% ipython --no-banner

In [1]: import numpy as np

In [2]: import numpy.linalg as la

In [3]: np.set_printoptions(suppress=True, linewidth=160)

In [4]: def rnd(a):
   ...:     return np.round(a, 1) + 0
   ...: 

In [5]: W0 = np.load("test14.npy")

In [6]: print(W0)
[[ -4.5  -6.1  15.4 -10.2]
 [ -3.1 -15.2   4.  -11.9]
 [-16.2 -10.9  -1.5   4.3]
 [-14.6   8.9  -0.3  10.3]
 [ 14.1   5.6   8.2  10.2]
 [  1.2  12.5  -1.3 -15.5]
 [ 11.8   2.1  16.   -1.3]
 [-13.4  -7.4   6.1  11.4]
 [-14.3 -12.5  -5.3  -3.5]
 [ 19.   -1.   -3.1   5.2]
 [  8.8  17.8  -2.4   0.1]
 [ -2.5   2.9 -17.9   8.1]
 [ -1.1  14.8  -7.1  11.4]
 [ 11.6 -16.1  -1.5   1.3]
 [  0.4   7.4  12.5  13.8]
 [  3.5 -17.2   2.7  -9.2]
 [ 11.5   7.7  -8.4  11.7]
 [  3.4 -19.   -5.4  -0.1]]

In [7]: x = np.array([1, 4, 0, 3])

In [8]: target = W0 @ x

In [9]: print(rnd(la.lstsq(W0, target)[0]))
[1. 4. 0. 3.]

In [10]: rng = np.random.default_rng(11526)

In [11]: target = target + 0.1 * rng.normal(size=18)

In [12]: print(rnd(target))
[-59.6 -99.5 -46.8  51.9  67.1   4.7  16.2  -8.7 -74.7  30.6  80.3  33.5  92.2 -49.   71.5 -93.2  77.3 -72.7]

In [13]: coef, *_ = la.lstsq(W0, target)

In [14]: print(rnd(coef))
[1. 4. 0. 3.]

In [15]: A = np.load("run18.npy")

In [16]: print(A)
[[ 10   0   0   1]
 [  0   6   2   0]
 [  0   2 -10  -8]
 [  1   0  -8   0]]

In [17]: M2 = A + rng.integers(-2, 3, (4, 3)) @ rng.integers(-2, 3, (3, 4))

In [18]: print(M2)
[[ 12  -4   4   1]
 [ -5   4  -2   2]
 [ -3   3 -13  -6]
 [  1   5 -11  -2]]

In [19]: print(la.matrix_rank(M2 - A, tol=1e-8))
3

In [20]: def softmax(z):
    ...:     e = np.exp(z - z.max(axis=-1, keepdims=True))
    ...:     return e / e.sum(axis=-1, keepdims=True)
    ...: 

In [21]: print(rnd(softmax(A).sum(axis=1)))
[1. 1. 1. 1.]

In [22]: print(rnd(softmax(10 * A[3])))
[1. 0. 0. 0.]

In [23]: att = A @ A.T / np.sqrt(4)

In [24]: print(rnd(softmax(att + np.triu(np.full(att.shape, -np.inf), 1))))
[[1. 0. 0. 0.]
 [0. 1. 0. 0.]
 [0. 0. 1. 0.]
 [0. 0. 1. 0.]]

In [25]: print(softmax(att).round(6).argmax(axis=1))
[0 1 2 2]

In [26]: data = np.load("layer16.npy")

In [27]: print(data)
[[-7.2 -8.9  6.3  1.5]
 [-6.8 -8.3  5.5  1.7]
 [-7.2 -9.3  5.5  2.3]
 [-6.4 -9.1  5.9  2.1]
 [-6.7 -9.   5.7  2.1]
 [-6.9 -9.2  6.3  1.3]
 [-6.7 -9.   5.5  1.8]
 [-6.7 -8.4  6.   1.9]
 [-6.9 -9.1  6.   1.6]
 [-4.   2.6 -1.4  1.1]
 [-4.   2.9 -1.8  1. ]
 [-3.7  2.8 -1.5  1.3]
 [-4.3  2.8 -1.8  1.6]
 [-4.6  2.8 -1.6  1. ]
 [-3.8  3.4 -2.2  1.6]
 [-4.4  3.3 -2.5  1.2]
 [-3.8  2.9 -1.8  0.9]
 [-4.   2.9 -1.6  1.3]]

In [28]: C2 = np.cov(data, rowvar=False)

In [29]: print(np.argwhere(np.triu(np.abs(np.corrcoef(data.T)) > 0.8, 1)))
[[0 1]
 [0 2]
 [1 2]]

In [30]: print(np.argsort(-data.std(axis=0).round(6), kind="stable"))
[1 2 0 3]

In [31]: print(C2.shape)
(4, 4)

In [32]: print(rnd(data.std(axis=0)))
[1.4 5.9 3.8 0.4]

In [33]: print(rnd(np.polyfit(data[:, 2], data[:, 0], 1)))
[-0.4 -4.7]

In [34]: M2 = np.c_[data[:, :1] @ np.array([[-4]]), np.array([2, 0, 1, 0, -1, 1, -1, 2, -2, -1, -1, -1, 1, -1, 1, -2, -2, 0])]

In [35]: print(M2)
[[28.8  2. ]
 [27.2  0. ]
 [28.8  1. ]
 [25.6  0. ]
 [26.8 -1. ]
 [27.6  1. ]
 [26.8 -1. ]
 [26.8  2. ]
 [27.6 -2. ]
 [16.  -1. ]
 [16.  -1. ]
 [14.8 -1. ]
 [17.2  1. ]
 [18.4 -1. ]
 [15.2  1. ]
 [17.6 -2. ]
 [15.2 -2. ]
 [16.   0. ]]

In [36]: print(la.matrix_rank(M2))
2

In [37]: print(rnd(la.lstsq(data, M2[:, 0])[0]))
[-4.  0.  0.  0.]

In [38]: print(la.matrix_rank(np.c_[data, M2]))
5

In [39]: M = np.load("m.npy")

In [40]: print(M)
[[-5  0  0  0  0]
 [ 0  0  0 -3  0]
 [ 0 -1  0  0  0]
 [ 0  0  0  0  5]
 [ 0  0  3  0  0]]

In [41]: # 2 groups of indices that never mix

In [42]: M2 = np.array([[0, -1, 2], [2, 0, -1]])

In [43]: basis = np.kron(M2, M)

In [44]: print(basis.shape)
(10, 15)

In [45]: print(basis)
[[  0   0   0   0   0   5   0   0   0   0 -10   0   0   0   0]
 [  0   0   0   0   0   0   0   0   3   0   0   0   0  -6   0]
 [  0   0   0   0   0   0   1   0   0   0   0  -2   0   0   0]
 [  0   0   0   0   0   0   0   0   0  -5   0   0   0   0  10]
 [  0   0   0   0   0   0   0  -3   0   0   0   0   6   0   0]
 [-10   0   0   0   0   0   0   0   0   0   5   0   0   0   0]
 [  0   0   0  -6   0   0   0   0   0   0   0   0   0   3   0]
 [  0  -2   0   0   0   0   0   0   0   0   0   1   0   0   0]
 [  0   0   0   0  10   0   0   0   0   0   0   0   0   0  -5]
 [  0   0   6   0   0   0   0   0   0   0   0   0  -3   0   0]]

In [46]: print(rnd(la.norm(basis, 2)), rnd(la.norm(M2, 2) * la.norm(M, 2)))
13.2 13.2

In [47]: print(la.matrix_rank(basis))
10

In [48]: print(rnd(la.norm(M, axis=0)))
[5. 1. 3. 3. 5.]

In [49]: J = np.array([[0.0, 0.0, 5.0, 8.0],
    ...:     [0.0, 0.0, 3.0, -1.0],
    ...:     [5.0, 3.0, 0.0, 0.0],
    ...:     [8.0, -1.0, 0.0, 0.0]])

In [50]: labels = rng.permutation(4)

In [51]: print(labels)
[3 2 1 0]

In [52]: M2 = J[labels][:, labels]

In [53]: print(np.allclose(M2, J))
False

In [54]: print(M2)
[[ 0.  0. -1.  8.]
 [ 0.  0.  3.  5.]
 [-1.  3.  0.  0.]
 [ 8.  5.  0.  0.]]

In [55]: print(np.trace(M2))
0.0

In [56]: print(rnd(np.sort(np.abs(la.eigvals(M2)))))
[3.1 3.1 9.5 9.5]

In [57]: ev, evecs = la.eig(J)

In [58]: print(rnd(np.sort(la.eigvals(J @ J))))
[ 9.4  9.4 89.6 89.6]

In [59]: print(rnd(ev))
[ 9.5 -9.5  3.1 -3.1]

In [60]: X = np.loadtxt("block3.csv", delimiter=",")

In [61]: print(X)
[[ 0.  0.  0.  0.  0.]
 [ 0.  0.  0.  0.  0.]
 [ 0.  0.  2.  0.  0.]
 [ 0.  0.  0. -1.  0.]
 [ 0.  0.  0.  0. -1.]]

In [62]: O = M.astype(float).copy()

In [63]: for j in range(5):
    ...:     O[:, j] -= O[:, :j] @ (O[:, :j].T @ O[:, j])
    ...:     O[:, j] /= la.norm(O[:, j])
    ...: 

In [64]: print(O.T @ M)
[[5. 0. 0. 0. 0.]
 [0. 1. 0. 0. 0.]
 [0. 0. 3. 0. 0.]
 [0. 0. 0. 3. 0.]
 [0. 0. 0. 0. 5.]]

In [65]: print(O)
[[-1.  0.  0.  0.  0.]
 [ 0.  0.  0. -1.  0.]
 [ 0. -1.  0.  0.  0.]
 [ 0.  0.  0.  0.  1.]
 [ 0.  0.  1.  0.  0.]]

In [66]: print(O.T @ O)
[[1. 0. 0. 0. 0.]
 [0. 1. 0. 0. 0.]
 [0. 0. 1. 0. 0.]
 [0. 0. 0. 1. 0.]
 [0. 0. 0. 0. 1.]]

In [67]: M2 = np.array([[-2, 0], [-1, -1], [3, 0], [3, 3], [2, 3]])

In [68]: print(la.matrix_rank(np.vstack([X, M2.T])))
5

In [69]: print(np.einsum("ik,kj->ji", X, M2))
[[ 0.  0.  6. -3. -2.]
 [ 0.  0.  0. -3. -3.]]

In [70]: print(np.vstack([X, M2.T]).shape)
(7, 5)

In [71]: ev, evecs = la.eigh(X)

In [72]: print(rnd(la.eigvalsh(X @ X)))
[0. 0. 1. 1. 4.]

In [73]: print(np.abs(evecs[:, -1]))
[0. 0. 1. 0. 0.]

In [74]: print(np.unique(ev.round(6) + 0, return_counts=True)[1])
[2 2 1]

In [75]: print(evecs @ np.diag(ev) @ evecs.T)
[[ 0.  0.  0.  0.  0.]
 [ 0.  0.  0.  0.  0.]
 [ 0.  0.  2.  0.  0.]
 [ 0.  0.  0. -1.  0.]
 [ 0.  0.  0.  0. -1.]]

In [76]: print(rnd(la.eigvalsh(X + -3 * np.eye(5))))
[-4. -4. -3. -3. -1.]

In [77]: print((ev > 1e-8).sum(), (ev < -1e-8).sum())
1 2

In [78]: print(ev.sum(), np.trace(X))
0.0 0.0

In [79]: K = np.array([[1, -1, 1, -1, 1, -1, 1, -1],
    ...:     [1, 1, -1, -1, 1, 1, -1, -1],
    ...:     [1, 1, 1, 1, -1, -1, -1, -1]])

In [80]: U, sigma, vt = la.svd(K, full_matrices=False)

In [81]: print(U.shape, sigma.shape, vt.shape)
(3, 3) (3,) (3, 8)

In [82]: print((sigma > 1e-8).sum())
3

In [83]: basis = np.array([[1, 2, 2], [0, 3, 1], [1, 0, 0]])

In [84]: mat = (rng.random((29, 3)) < 0.25) @ basis

In [85]: print(mat)
[[0 0 0]
 [1 2 2]
 [0 0 0]
 [1 5 3]
 [0 3 1]
 [0 0 0]
 [0 3 1]
 [1 3 1]
 [1 3 1]
 [0 0 0]
 [0 0 0]
 [1 0 0]
 [1 2 2]
 [1 0 0]
 [0 0 0]
 [1 2 2]
 [0 3 1]
 [1 2 2]
 [0 0 0]
 [1 0 0]
 [0 0 0]
 [1 0 0]
 [1 0 0]
 [1 0 0]
 [0 0 0]
 [0 3 1]
 [0 0 0]
 [0 0 0]
 [0 0 0]]

In [86]: # rows 0 and 2 are equal

In [87]: x = np.array([0, -5, 6])

In [88]: target = mat @ x

In [89]: print(rnd(la.solve(mat.T @ mat, mat.T @ target)))
[ 0. -5.  6.]

In [90]: print(rnd(la.pinv(mat) @ mat))
[[1. 0. 0.]
 [0. 1. 0.]
 [0. 0. 1.]]

In [91]: print(rnd(la.lstsq(mat, target)[0]))
[ 0. -5.  6.]

In [92]: target = target + 0.3 * rng.normal(size=29)

In [93]: print(rnd(target))
[-0.3  1.9  0.2 -6.8 -8.6  0.1 -8.6 -8.6 -9.  -0.7  0.  -0.3  1.6  0.1  0.   2.1 -8.4  2.2 -0.3 -0.2  0.   0.1  0.  -0.2  0.1 -8.7 -0.1  0.4 -0.2]

In [94]: coef, *_ = la.lstsq(mat, target)

In [95]: print(rnd(la.norm(target - mat @ coef)))
1.3

In [96]: print([round(float(la.norm(la.solve(mat.T @ mat + lam * np.eye(3), mat.T @ target))), 2) for lam in (0, 1, 10, 100)])
[7.56, 6.11, 2.68, 0.87]

In [97]: print(rnd(coef))
[-0.1 -4.8  5.8]
